% ipython --no-banner

In [1]: import numpy as np

In [2]: np.set_printoptions(suppress=True, linewidth=120)

In [3]: feats = np.array([[-3, 0, 1, -1, 2, -3, 3],
   ...:     [0, 1, -1, -3, -3, 0, 2],
   ...:     [0, 0, 3, -3, 1, 3, 3],
   ...:     [0, 0, 0, 3, -2, -1, 1],
   ...:     [0, 0, 0, 0, -3, -2, 3],
   ...:     [0, 0, 0, 0, 0, -3, -2],
   ...:     [0, 0, 0, 0, 0, 0, 0]])

In [4]: # triangular, det is the product of the diagonal

In [5]: [int(np.linalg.matrix_rank(np.linalg.matrix_power(feats, p))) for p in range(1, 8)]
Out[5]: [6, 6, 6, 6, 6, 6, 6]

In [6]: r = np.linalg.matrix_rank(feats)

In [7]: print(r)
6

In [8]: N = np.linalg.svd(feats)[2][r:].T

In [9]: [int(np.linalg.matrix_rank(feats[:i])) for i in range(1, len(feats) + 1)]
Out[9]: [1, 2, 3, 4, 5, 6, 6]

In [10]: [int(np.linalg.matrix_rank(feats[:, :j + 1])) for j in range(7)]
Out[10]: [1, 2, 3, 4, 5, 6, 6]

In [11]: np.round(feats @ N, 2) + 0
Out[11]: 
array([[0.],
       [0.],
       [0.],
       [0.],
       [0.],
       [0.],
       [0.]])

In [12]: np.allclose(feats[:-1].T @ np.linalg.lstsq(feats[:-1].T, feats[-1])[0], feats[-1])
Out[12]: True

In [13]: np.unique(feats.round(6), axis=0).shape
Out[13]: (7, 7)

In [14]: np.linalg.lstsq(feats[:-1].T, feats[-1])[2]
Out[14]: np.int32(6)

In [15]: E = np.load("w.npy")

In [16]: print(E)
[[ 0.12  0.35  0.09]
 [ 0.87  0.99 -0.97]
 [ 0.4   0.82  0.1 ]
 [-0.72 -0.76  0.99]
 [-0.63 -0.81  0.95]
 [ 0.22  0.35 -0.45]
 [ 0.54  0.83 -0.69]
 [ 0.65  0.89 -0.87]
 [-0.29  0.    0.94]
 [ 0.27  0.69  0.21]
 [-0.82 -0.95  0.99]
 [-0.85 -1.   -0.62]]

In [17]: D = np.linalg.norm(E[:, None] - E[None], axis=-1)

In [18]: D.shape
Out[18]: (12, 12)

In [19]: D[3].round(6).argsort(kind="stable")[:4]
Out[19]: array([ 3,  4, 10,  8])

In [20]: idx = E[:, 1] > np.median(E[:, 1])

In [21]: f = E[idx].mean(axis=0) - E[~idx].mean(axis=0)

In [22]: f.round(2)
Out[22]: array([ 0.97,  1.25, -0.86])

In [23]: idx.astype(int)
Out[23]: array([0, 1, 1, 0, 0, 0, 1, 1, 0, 1, 0, 0])

In [24]: G = E.T @ E

In [25]: print(np.round(np.linalg.svd(E, compute_uv=False) ** 2, 2))
[14.63  2.96  0.13]

In [26]: np.linalg.matrix_rank(G)
Out[26]: np.int64(3)

In [27]: G.round(2)
Out[27]: 
array([[ 4.16,  5.21, -3.64],
       [ 5.21,  6.99, -4.05],
       [-3.64, -4.05,  6.57]])

In [28]: (E @ E.T).shape
Out[28]: (12, 12)

In [29]: x = np.array([2, -2, -2])

In [30]: rhs = G @ x

In [31]: rhs.round(2)
Out[31]: array([  5.19,   4.53, -12.33])

In [32]: print(np.round(np.linalg.solve(G, G[:, 2]), 2))
[0. 0. 1.]

In [33]: np.round(np.linalg.solve(G, rhs), 2)
Out[33]: array([ 2., -2., -2.])

In [34]: np.round(np.linalg.solve(G, 3 * rhs), 2)
Out[34]: array([ 6., -6., -6.])

In [35]: np.round(np.linalg.solve(G, rhs + G[:, 0]), 2)
Out[35]: array([ 3., -2., -2.])
